$ ipython --no-banner

In [1]: import numpy as np

In [2]: np.set_printoptions(suppress=True, linewidth=120)

In [3]: Y = np.array([[3, 2, -1, -3, 2, 1, -3, 0, 1],
   ...:     [3, -1, -2, -2, 3, 3, -2, 2, -2],
   ...:     [2, 3, 2, 2, -1, -1, 2, 0, 1],
   ...:     [1, 0, -2, -2, 3, -3, 0, 3, -1],
   ...:     [-3, -3, 2, 0, 1, 1, 2, -1, 1],
   ...:     [-2, -1, 2, 0, -3, 1, -1, 3, 3],
   ...:     [2, -1, -1, 3, 2, 1, 0, -3, -3],
   ...:     [0, -2, 1, -1, -1, 3, -3, -3, 3],
   ...:     [0, -2, 0, 1, 0, 1, -1, -3, 0]])

In [4]: A = Y - Y.T

In [5]: A
Out[5]: 
array([[ 0, -1, -3, -4,  5,  3, -5,  0,  1],
       [ 1,  0, -5, -2,  6,  4, -1,  4,  0],
       [ 3,  5,  0,  4, -3, -3,  3, -1,  1],
       [ 4,  2, -4,  0,  3, -3, -3,  4, -2],
       [-5, -6,  3, -3,  0,  4,  0,  0,  1],
       [-3, -4,  3,  3, -4,  0, -2,  0,  2],
       [ 5,  1, -3,  3,  0,  2,  0,  0, -2],
       [ 0, -4,  1, -4,  0,  0,  0,  0,  6],
       [-1,  0, -1,  2, -1, -2,  2, -6,  0]])

In [6]: round(float(np.linalg.norm(A, 1)), 1), np.round(np.linalg.norm(A, np.inf), 1)
Out[6]: (25.0, np.float64(25.0))

In [7]: round(float(np.linalg.norm(A[4], 1)), 1), round(np.linalg.norm(A[4], np.inf), 1)
Out[7]: (22.0, np.float64(6.0))

In [8]: np.round(np.linalg.norm(A) ** 2 / np.linalg.norm(A, 2) ** 2, 1)
Out[8]: np.float64(2.7)

In [9]: X = np.array([[3, 0, 3, 2, 1, 3, 0, 1, 2],
   ...:     [2, 3, 2, 1, 2, 2, 3, 4, 5],
   ...:     [1, 5, 3, 3, 0, 4, 2, 0, 1],
   ...:     [3, 2, 5, 0, 3, 5, 0, 5, 4],
   ...:     [1, 4, 3, 0, 5, 5, 3, 0, 4],
   ...:     [5, 5, 0, 0, 2, 5, 5, 1, 5]])

In [10]: X
Out[10]: 
array([[3, 0, 3, 2, 1, 3, 0, 1, 2],
       [2, 3, 2, 1, 2, 2, 3, 4, 5],
       [1, 5, 3, 3, 0, 4, 2, 0, 1],
       [3, 2, 5, 0, 3, 5, 0, 5, 4],
       [1, 4, 3, 0, 5, 5, 3, 0, 4],
       [5, 5, 0, 0, 2, 5, 5, 1, 5]])

In [11]: f, g = X[3], X[0]

In [12]: f @ g
Out[12]: np.int64(55)

In [13]: f @ f
Out[13]: np.int64(113)

In [14]: pr = (f @ g) / (f @ f) * f

In [15]: round((g - pr) @ f, 1)
Out[15]: np.float64(0.0)

In [16]: pr.round(1)
Out[16]: array([1.5, 1. , 2.4, 0. , 1.5, 2.4, 0. , 2.4, 1.9])

In [17]: np.linalg.matrix_rank(np.outer(f, g))
Out[17]: np.int64(1)

In [18]: np.round(np.linalg.norm(f + g) ** 2 + np.linalg.norm(f - g) ** 2, 1)
Out[18]: np.float64(300.0)

In [19]: np.outer(f, g)
Out[19]: 
array([[ 9,  0,  9,  6,  3,  9,  0,  3,  6],
       [ 6,  0,  6,  4,  2,  6,  0,  2,  4],
       [15,  0, 15, 10,  5, 15,  0,  5, 10],
       [ 0,  0,  0,  0,  0,  0,  0,  0,  0],
       [ 9,  0,  9,  6,  3,  9,  0,  3,  6],
       [15,  0, 15, 10,  5, 15,  0,  5, 10],
       [ 0,  0,  0,  0,  0,  0,  0,  0,  0],
       [15,  0, 15, 10,  5, 15,  0,  5, 10],
       [12,  0, 12,  8,  4, 12,  0,  4,  8]])
